% ipython --no-banner

In [1]: import numpy as np

In [2]: import numpy.linalg as la

In [3]: np.set_printoptions(precision=1, suppress=True, linewidth=120, floatmode="fixed")

In [4]: A = np.load("arr.npy")

In [5]: A
Out[5]: 
array([[-0.3, -0.1, -2.0],
       [-0.6, -0.4,  0.0],
       [-0.6, -0.1,  1.0],
       [ 0.8, -0.3, -1.0],
       [-0.5,  0.7,  1.4],
       [ 0.1, -0.9,  0.1],
       [ 1.3,  0.0, -0.2],
       [ 0.4, -2.2,  1.6],
       [-0.4, -1.2, -0.5],
       [-1.2, -2.4, -0.1],
       [ 0.0,  2.0, -0.1],
       [-0.8, -0.5,  0.5],
       [-0.4,  0.8,  1.1],
       [10.0, 18.0, 14.0],
       [ 0.6,  0.3,  0.2],
       [ 1.8, -0.6, -1.0],
       [ 0.4, -1.2,  0.1],
       [ 0.3,  0.4,  0.8],
       [ 0.8,  0.2, -0.9],
       [-0.1,  0.5,  0.5]])

In [6]: # row 13 dominates

In [7]: hat = A @ la.solve(A.T @ A, A.T)

In [8]: np.round(hat @ A[:, 2], 1) + 0
Out[8]: 
array([-2.0,  0.0,  1.0, -1.0,  1.4,  0.1, -0.2,  1.6, -0.5, -0.1, -0.1,  0.5,  1.1, 14.0,  0.2, -1.0,  0.1,  0.8,
       -0.9,  0.5])

In [9]: np.round(la.eigvalsh(hat), 1) + 0
Out[9]: array([0.0, 0.0, 0.0, 0.0, 0.0, 0.0, 0.0, 0.0, 0.0, 0.0, 0.0, 0.0, 0.0, 0.0, 0.0, 0.0, 0.0, 1.0, 1.0, 1.0])

In [10]: np.round(np.diag(hat), 1) + 0
Out[10]: array([0.1, 0.0, 0.1, 0.1, 0.1, 0.0, 0.1, 0.5, 0.0, 0.1, 0.1, 0.1, 0.1, 1.0, 0.0, 0.3, 0.1, 0.0, 0.1, 0.0])

In [11]: W0 = np.array([[2, 2, 1, 0], [2, 2, 0, 1], [3, 0, 1, 0], [2, 1, 2, 1]])

In [12]: W0[-1] = W0[0] + -3 * W0[1]

In [13]: W0
Out[13]: 
array([[ 2,  2,  1,  0],
       [ 2,  2,  0,  1],
       [ 3,  0,  1,  0],
       [-4, -4,  1, -3]])

In [14]: Uu, s, vt = la.svd(W0)

In [15]: vecs = vt[:(s > 1e-8).sum()]

In [16]: rng = np.random.default_rng(33492)

In [17]: x0 = W0[2] + 4 * W0[3] + rng.integers(2) * np.eye(4)[1]

In [18]: x0
Out[18]: array([-13.0, -15.0,   5.0, -12.0])

In [19]: round(float(la.norm(x0 - vecs.T @ vecs @ x0)), 1)
Out[19]: 0.1

In [20]: np.round(vecs.T @ vecs, 1) + 0
Out[20]: 
array([[ 0.9,  0.0,  0.2,  0.2],
       [ 0.0,  1.0,  0.1,  0.1],
       [ 0.2,  0.1,  0.5, -0.5],
       [ 0.2,  0.1, -0.5,  0.5]])

In [21]: ang = np.radians(72)

In [22]: r_ = np.eye(4)

In [23]: r_[1, 1] = r_[2, 2] = np.cos(ang)

In [24]: r_[1, 2], r_[2, 1] = -np.sin(ang), np.sin(ang)

In [25]: r_
Out[25]: 
array([[ 1.0,  0.0,  0.0,  0.0],
       [ 0.0,  0.3, -1.0,  0.0],
       [ 0.0,  1.0,  0.3,  0.0],
       [ 0.0,  0.0,  0.0,  1.0]])

In [26]: Y = W0 @ r_.T

In [27]: Y
Out[27]: 
array([[ 2.0, -0.3,  2.2,  0.0],
       [ 2.0,  0.6,  1.9,  1.0],
       [ 3.0, -1.0,  0.3,  0.0],
       [-4.0, -2.2, -3.5, -3.0]])

In [28]: round(float(la.det(r_)), 1), round(np.trace(r_), 1)
Out[28]: (1.0, np.float64(2.6))

In [29]: np.allclose(W0 @ W0.T, Y @ Y.T)
Out[29]: True

In [30]: np.allclose(la.norm(W0, axis=1), la.norm(Y, axis=1))
Out[30]: True

In [31]: W0.mean(axis=0)
Out[31]: array([ 0.8,  0.0,  0.8, -0.5])

In [32]: np.unravel_index(np.abs(W0).argmax(), W0.shape)
Out[32]: (np.int64(3), np.int64(0))

In [33]: W0 - W0[0]
Out[33]: 
array([[ 0,  0,  0,  0],
       [ 0,  0, -1,  1],
       [ 1, -2,  0,  0],
       [-6, -6,  0, -3]])

In [34]: la.matrix_rank(W0)
Out[34]: np.int64(3)

In [35]: W0.shape
Out[35]: (4, 4)

In [36]: np.diff(W0, axis=0)
Out[36]: 
array([[ 0,  0, -1,  1],
       [ 1, -2,  1, -1],
       [-7, -4,  0, -3]])

In [37]: np.round(la.svd(W0, compute_uv=False), 1) + 0
Out[37]: array([7.8, 2.7, 1.4, 0.0])

In [38]: Uu, s, vt = la.svd(W0)

In [39]: np.argmax(s[:-1] / (s[1:] + 1e-6)) + 1
Out[39]: np.int64(3)

In [40]: s.round(1) + 0
Out[40]: array([7.8, 2.7, 1.4, 0.0])

In [41]: Y = Uu[:, :3] @ np.diag(s[:3]) @ vt[:3]

In [42]: la.matrix_rank(W0, rtol=0.05)
Out[42]: np.int64(3)

In [43]: la.matrix_rank(Y)
Out[43]: np.int64(3)

In [44]: round(la.norm(W0 - Y, 2), 1), round(float(s[3]), 1)
Out[44]: (np.float64(0.0), 0.0)

In [45]: K = np.loadtxt("mat.csv", delimiter=",")

In [46]: K
Out[46]: 
array([[ 0.0,  1.0,  0.0],
       [ 0.0,  0.0, -2.0],
       [ 0.0,  0.0,  0.0]])

In [47]: Uu, s, vt = la.svd(K)

In [48]: vecs = vt[:(s > 1e-8).sum()]

In [49]: x0 = K[1] + -1 * K[2] + rng.integers(2) * np.eye(3)[1]

In [50]: x0
Out[50]: array([ 0.0,  1.0, -2.0])

In [51]: np.diag(vecs.T @ vecs)
Out[51]: array([0.0, 1.0, 1.0])

In [52]: round(la.norm(x0 - vecs.T @ vecs @ x0), 1)
Out[52]: np.float64(0.0)

In [53]: np.allclose(vecs.T @ vecs @ x0, x0)
Out[53]: True

In [54]: la.cond(K) > 100
Out[54]: np.True_

In [55]: la.matrix_rank(K, rtol=0.1)
Out[55]: np.int64(2)

In [56]: np.round(la.norm(K, 2) / la.norm(K), 1)
Out[56]: np.float64(0.9)

In [57]: np.argsort(-la.norm(K, axis=0).round(6), kind="stable")[:3]
Out[57]: array([2, 1, 0])

In [58]: F = np.array([[0.0, 1.0, 1.0, 1.0],
    ...:     [1.0, 0.0, 1.0, 1.0],
    ...:     [1.0, 1.0, 0.0, 1.0],
    ...:     [1.0, 1.0, 1.0, 0.0]])

In [59]: F @ np.ones(4)
Out[59]: array([3.0, 3.0, 3.0, 3.0])

In [60]: np.fft.fft(F[0])
Out[60]: array([ 3.0+0.0j, -1.0+0.0j, -1.0+0.0j, -1.0+0.0j])

In [61]: np.sort(np.abs(np.fft.fft(F[0]))), np.sort(la.svd(F, compute_uv=False))
Out[61]: (array([1.0, 1.0, 1.0, 3.0]), array([1.0, 1.0, 1.0, 3.0]))

In [62]: Y = la.inv(F)

In [63]: np.allclose(Y, F.T)
Out[63]: False

In [64]: Y
Out[64]: 
array([[-0.7,  0.3,  0.3,  0.3],
       [ 0.3, -0.7,  0.3,  0.3],
       [ 0.3,  0.3, -0.7,  0.3],
       [ 0.3,  0.3,  0.3, -0.7]])

In [65]: np.round(la.cond(F), 1)
Out[65]: np.float64(3.0)

In [66]: la.det(F) * Y
Out[66]: 
array([[ 2.0, -1.0, -1.0, -1.0],
       [-1.0,  2.0, -1.0, -1.0],
       [-1.0, -1.0,  2.0, -1.0],
       [-1.0, -1.0, -1.0,  2.0]])

In [67]: np.round(F @ Y, 1) + 0
Out[67]: 
array([[1.0, 0.0, 0.0, 0.0],
       [0.0, 1.0, 0.0, 0.0],
       [0.0, 0.0, 1.0, 0.0],
       [0.0, 0.0, 0.0, 1.0]])

In [68]: np.fft.fft(Y[0])
Out[68]: array([ 0.3+0.0j, -1.0-0.0j, -1.0+0.0j, -1.0+0.0j])

In [69]: Y @ np.ones(4)
Out[69]: array([0.3, 0.3, 0.3, 0.3])

In [70]: O, r_ = la.qr(F)

In [71]: round(float(abs(r_[0, 0])), 1), round(la.norm(F[:, 0]), 1)
Out[71]: (1.7, np.float64(1.7))

In [72]: O
Out[72]: 
array([[ 0.0,  0.8,  0.5, -0.4],
       [-0.6, -0.5,  0.5, -0.4],
       [-0.6,  0.3, -0.7, -0.4],
       [-0.6,  0.3,  0.2,  0.8]])

In [73]: np.allclose(r_.T @ r_, F.T @ F)
Out[73]: True

In [74]: round(np.trace(O @ O.T), 1)
Out[74]: np.float64(4.0)

In [75]: np.round(O @ r_, 1) + 0
Out[75]: 
array([[0.0, 1.0, 1.0, 1.0],
       [1.0, 0.0, 1.0, 1.0],
       [1.0, 1.0, 0.0, 1.0],
       [1.0, 1.0, 1.0, 0.0]])

In [76]: ang = np.deg2rad(72)

In [77]: J = np.eye(3)

In [78]: J[np.ix_([1, 2], [1, 2])] = [[np.cos(ang), -np.sin(ang)], [np.sin(ang), np.cos(ang)]]

In [79]: J
Out[79]: 
array([[ 1.0,  0.0,  0.0],
       [ 0.0,  0.3, -1.0],
       [ 0.0,  1.0,  0.3]])

In [80]: lab = rng.permutation(3)

In [81]: lab
Out[81]: array([2, 1, 0])

In [82]: Y = J[lab][:, lab]

In [83]: Y
Out[83]: 
array([[ 0.3,  1.0,  0.0],
       [-1.0,  0.3,  0.0],
       [ 0.0,  0.0,  1.0]])

In [84]: round(np.trace(Y), 1)
Out[84]: np.float64(1.6)

In [85]: np.diag(Y)
Out[85]: array([0.3, 0.3, 1.0])

In [86]: np.sort(np.abs(la.eigvals(Y)))
Out[86]: array([1.0, 1.0, 1.0])

In [87]: Y = np.array([[2, 1, 1], [0, 2, 2], [0, 0, 0]])

In [88]: C = np.array([[3]])

In [89]: E = np.block([[Y, np.zeros((3, 1))], [np.zeros((1, 3)), C]])

In [90]: E
Out[90]: 
array([[2.0, 1.0, 1.0, 0.0],
       [0.0, 2.0, 2.0, 0.0],
       [0.0, 0.0, 0.0, 0.0],
       [0.0, 0.0, 0.0, 3.0]])

In [91]: rk = la.matrix_rank(E)

In [92]: rk
Out[92]: np.int64(3)

In [93]: N = la.svd(E)[2][rk:].T

In [94]: [int(la.matrix_rank(np.delete(E, i, axis=0))) for i in range(4)]
Out[94]: [2, 2, 3, 2]

In [95]: [int(la.matrix_rank(E[:, :j + 1])) for j in range(4)]
Out[95]: [1, 2, 2, 3]

In [96]: np.round(E @ N, 1) + 0
Out[96]: 
array([[0.0],
       [0.0],
       [0.0],
       [0.0]])

In [97]: N.shape
Out[97]: (4, 1)

In [98]: N @ N.T
Out[98]: 
array([[ 0.0,  0.0,  0.0,  0.0],
       [ 0.0,  0.5, -0.5,  0.0],
       [ 0.0, -0.5,  0.5,  0.0],
       [ 0.0,  0.0,  0.0,  0.0]])

In [99]: hat = np.triu(np.array([[1, 1, 3, -1], [1, 0, -2, 2], [-2, 0, -1, 1], [3, -1, 0, 0]]), 1) + np.eye(4)

In [100]: Y = hat @ E @ la.inv(hat)

In [101]: round(float(la.det(Y)), 1)
Out[101]: 0.0

In [102]: la.matrix_rank(Y)
Out[102]: np.int64(3)

In [103]: u = np.array([-3, -1, -1])

In [104]: np.convolve(E[1], u)
Out[104]: array([ 0.0, -6.0, -8.0, -4.0, -2.0,  0.0])

In [105]: np.correlate(E[1], E[3], "full")
Out[105]: array([0.0, 6.0, 6.0, 0.0, 0.0, 0.0, 0.0])

In [106]: np.polyval(u, E[1])
Out[106]: array([ -1.0, -15.0, -15.0,  -1.0])

In [107]: Uu, s, vt = la.svd(E)

In [108]: vecs = vt[:(s > 1e-8).sum()]

In [109]: x0 = E[0] + -3 * E[2] + rng.integers(2) * np.eye(4)[3]

In [110]: x0
Out[110]: array([2.0, 1.0, 1.0, 1.0])

In [111]: la.matrix_rank(np.vstack([E, x0]))
Out[111]: np.int64(3)

In [112]: np.round(vecs.T @ vecs, 1) + 0
Out[112]: 
array([[1.0, 0.0, 0.0, 0.0],
       [0.0, 0.5, 0.5, 0.0],
       [0.0, 0.5, 0.5, 0.0],
       [0.0, 0.0, 0.0, 1.0]])

In [113]: np.allclose(vecs.T @ vecs @ x0, x0)
Out[113]: True
